% python3 -q
>>> import numpy as np
>>> np.set_printoptions(suppress=True, linewidth=140)
>>> def rnd(a):
...     return np.round(a, 1) + 0
... 
>>> arr = np.array([[-0.8, -0.2, -0.1, 0.1],
...     [-0.8, 1.7, 0.3, 1.1],
...     [0.1, -0.1, -0.5, 0.7],
...     [0.5, 0.8, -0.2, -1.3],
...     [0.2, -2.1, -1.2, -0.4],
...     [0.2, -1.9, -0.4, 0.5],
...     [0.7, 2.1, 0.3, 0.0],
...     [0.8, -1.8, -1.1, -0.1],
...     [0.3, 1.8, -1.5, 0.5],
...     [1.2, 0.4, 0.0, 1.2],
...     [-1.0, -0.1, 0.8, 0.9],
...     [-0.9, -0.2, 0.2, 0.1],
...     [0.1, 1.4, -1.4, -0.8],
...     [0.2, 0.3, 1.0, 0.9],
...     [-2.1, -2.3, 0.5, -1.0],
...     [-1.5, 0.0, -1.2, 0.7],
...     [-1.7, 0.7, 0.4, 0.0],
...     [0.3, -2.1, -0.2, 0.6],
...     [1.3, 0.0, -0.9, 0.5]])
>>> arr[10] *= 5
>>> arr
array([[-0.8, -0.2, -0.1,  0.1],
       [-0.8,  1.7,  0.3,  1.1],
       [ 0.1, -0.1, -0.5,  0.7],
       [ 0.5,  0.8, -0.2, -1.3],
       [ 0.2, -2.1, -1.2, -0.4],
       [ 0.2, -1.9, -0.4,  0.5],
       [ 0.7,  2.1,  0.3,  0. ],
       [ 0.8, -1.8, -1.1, -0.1],
       [ 0.3,  1.8, -1.5,  0.5],
       [ 1.2,  0.4,  0. ,  1.2],
       [-5. , -0.5,  4. ,  4.5],
       [-0.9, -0.2,  0.2,  0.1],
       [ 0.1,  1.4, -1.4, -0.8],
       [ 0.2,  0.3,  1. ,  0.9],
       [-2.1, -2.3,  0.5, -1. ],
       [-1.5,  0. , -1.2,  0.7],
       [-1.7,  0.7,  0.4,  0. ],
       [ 0.3, -2.1, -0.2,  0.6],
       [ 1.3,  0. , -0.9,  0.5]])
>>> theta = np.radians(30)
>>> R = np.eye(4)
>>> R[0, 0] = R[1, 1] = np.cos(theta)
>>> R[0, 1], R[1, 0] = -np.sin(theta), np.sin(theta)
>>> rnd(R)
array([[ 0.9, -0.5,  0. ,  0. ],
       [ 0.5,  0.9,  0. ,  0. ],
       [ 0. ,  0. ,  1. ,  0. ],
       [ 0. ,  0. ,  0. ,  1. ]])
>>> M2 = arr @ R.T
>>> rnd(np.abs(M2 - arr).max(axis=0))
array([1.4, 2.4, 0. , 0. ])
>>> rnd(np.linalg.det(R)), rnd(np.trace(R))
(np.float64(1.0), np.float64(3.7))
>>> rnd(M2)
array([[-0.6, -0.6, -0.1,  0.1],
       [-1.5,  1.1,  0.3,  1.1],
       [ 0.1,  0. , -0.5,  0.7],
       [ 0. ,  0.9, -0.2, -1.3],
       [ 1.2, -1.7, -1.2, -0.4],
       [ 1.1, -1.5, -0.4,  0.5],
       [-0.4,  2.2,  0.3,  0. ],
       [ 1.6, -1.2, -1.1, -0.1],
       [-0.6,  1.7, -1.5,  0.5],
       [ 0.8,  0.9,  0. ,  1.2],
       [-4.1, -2.9,  4. ,  4.5],
       [-0.7, -0.6,  0.2,  0.1],
       [-0.6,  1.3, -1.4, -0.8],
       [ 0. ,  0.4,  1. ,  0.9],
       [-0.7, -3. ,  0.5, -1. ],
       [-1.3, -0.7, -1.2,  0.7],
       [-1.8, -0.2,  0.4,  0. ],
       [ 1.3, -1.7, -0.2,  0.6],
       [ 1.1,  0.6, -0.9,  0.5]])
